>>> import numpy as np
>>> from numpy import linalg as LA
>>> np.set_printoptions(precision=1, suppress=True, linewidth=160, sign=" ")
>>> rnd = lambda a: np.round(a, 1) + 0
>>> u = np.array([1, 1, 5, 0, -5, -1, 5])
>>> W0 = np.array([np.roll(u, i) for i in range(7)])
>>> print(W0)
[[ 1  1  5  0 -5 -1  5]
 [ 5  1  1  5  0 -5 -1]
 [-1  5  1  1  5  0 -5]
 [-5 -1  5  1  1  5  0]
 [ 0 -5 -1  5  1  1  5]
 [ 5  0 -5 -1  5  1  1]
 [ 1  5  0 -5 -1  5  1]]
>>> print(np.allclose(W0 @ W0.T, W0.T @ W0))
True
>>> print(W0 @ (-1.0) ** np.arange(7))
[ 6.  4. -6. -4.  4.  6. -4.]
>>> J = np.load("sample18.npy")
>>> print(J)
[[ 0  9 -9 -1 -3 -4 -6]
 [ 0  0 -3  2 -4  0 -3]
 [ 0  0  0  5  6 -3  2]
 [ 0  0  0  0  3  3 -8]
 [ 0  0  0  0  0  4  3]
 [ 0  0  0  0  0  0 -9]
 [ 0  0  0  0  0  0  0]]
>>> print(LA.matrix_rank(J - J[0, 0] * np.eye(7)))
6
>>> print(np.prod(np.diag(J)), rnd(LA.det(J)))
0 0.0
>>> U, sigma, vt = LA.svd(J)
>>> vecs = vt[:(sigma > 1e-8).sum()]
>>> rng = np.random.default_rng(680276)
>>> x0 = J[0] + -2 * J[4] + rng.integers(2) * np.eye(7)[5]
>>> print(x0)
[  0.   9.  -9.  -1.  -3. -11. -12.]
>>> print(rnd(LA.norm(x0 - vecs.T @ vecs @ x0)))
0.0
>>> print(rnd(np.diag(vecs.T @ vecs)))
[ 0.  1.  1.  1.  1.  1.  1.]
>>> print(np.allclose(vecs.T @ vecs @ x0, x0))
True
>>> X = np.loadtxt("x.csv", delimiter=",")
>>> print(X)
[[ -4.   2.  -8.  -6.   2.  -1.  -1.   2.  -4.  -4.  -3.   1.   8.]
 [  0.  -7.   8.  -2.   0.  -6.   5.   4.   9.   2.  -7.   0.   7.]
 [  7.  -9.  21.   1.   3.   5.   9.   8.  -9.   0.   8.  -6.  -1.]
 [  3.  -8.   1. -45.  -9.  -9.   7.  -3.  -9.   1.   8.  -6.  -3.]
 [ -8.   7.   2.   2.  48.   7.  -6.  -2.  -7.  -9.   5.  -4.   2.]
 [  8.   4.   9.  -6.  -7.  -1.   7.   2.  -6.   8.  -9.  -4.   6.]
 [  9.   3.   6.   0.   5.  -6. -42.  -7.  -5.  -3.   3.   9.   0.]
 [  9.  -5.  -5.  -7.   3.   0.  -5.  41.  -9.  -7.  -4.   0.   9.]
 [  5.   3.  -8.   0.  -3.  -9.  -3.   1. -41.  -7.   0.   3.  -5.]
 [  4.  -1.   6.  -5.  -9.   9.   5.  -8.   3.  17.  -9.  -1.  -5.]
 [  2.   9.   6.   7.  -7.   3.  -3.   1.   1.   0.   3.   6.  -4.]
 [ -5.   0.   9.   4.   9.  -6.   2.   0.  -5.  -5.   1. -26.  -1.]
 [  6.   6.  -7.  -9.  -4.   2.  -9.   5.   5.  -3.  -3.   1. -49.]]
>>> W = np.array([[5, -6, 6, -9, 6, 4],
...     [-7, -5, 3, -3, -2, -3],
...     [-3, 8, 1, 4, -9, -3],
...     [-7, 5, -2, -2, -6, -9],
...     [8, 9, -3, 0, -4, 6],
...     [8, 6, -9, 2, -7, -5],
...     [-4, 3, 8, -6, 2, 5],
...     [8, 9, 3, -3, 6, -3],
...     [6, -5, -4, -2, -6, -4],
...     [8, 8, -8, -3, 8, -7],
...     [-4, 7, 6, 4, 1, 7],
...     [-8, 0, 7, -3, -5, 7],
...     [-6, -5, 1, -2, 1, 9]])
>>> beta = np.array([-2, 1, 2, -2, 1, 0])
>>> H = np.maximum(X @ W + beta, 0)
>>> print(LA.matrix_rank(H))
6
>>> print((H > 0).astype(int))
[[ 0  0  1  0  1  1]
 [ 1  0  1  0  0  1]
 [ 1  1  1  1  0  1]
 [ 1  0  1  1  1  1]
 [ 1  1  0  1  0  1]
 [ 1  0  1  0  1  0]
 [ 0  0  0  1  0  1]
 [ 1  1  1  0  1  1]
 [ 0  0  1  1  1  1]
 [ 1  1  0  0  1  0]
 [ 0  1  1  0  0  0]
 [ 1  1  0  1  0  0]
 [ 1  1  0  1  1  0]]
>>> W2 = np.array([[0, 0], [1, 1], [2, 1], [3, 2], [0, 0], [1, 1]])
>>> print((H @ W2).round(6).argmax(axis=1))
[ 0  0  0  0  0  0  0  0  0  0  0  0  0]
>>> print(W @ W2)
[[-17 -14]
 [-11 -11]
 [ 19  14]
 [-14 -10]
 [  9  12]
 [-11  -4]
 [  6   4]
 [  3   3]
 [-23 -17]
 [-24 -13]
 [ 38  28]
 [ 12   8]
 [  0   1]]
>>> print(H @ W2)
[[  232.   198.]
 [   46.    34.]
 [  853.   688.]
 [ 1362.   980.]
 [ 1268.  1090.]
 [  118.    59.]
 [  596.   399.]
 [  733.   532.]
 [  948.   597.]
 [    4.     4.]
 [  134.    76.]
 [  639.   483.]
 [  126.    85.]]
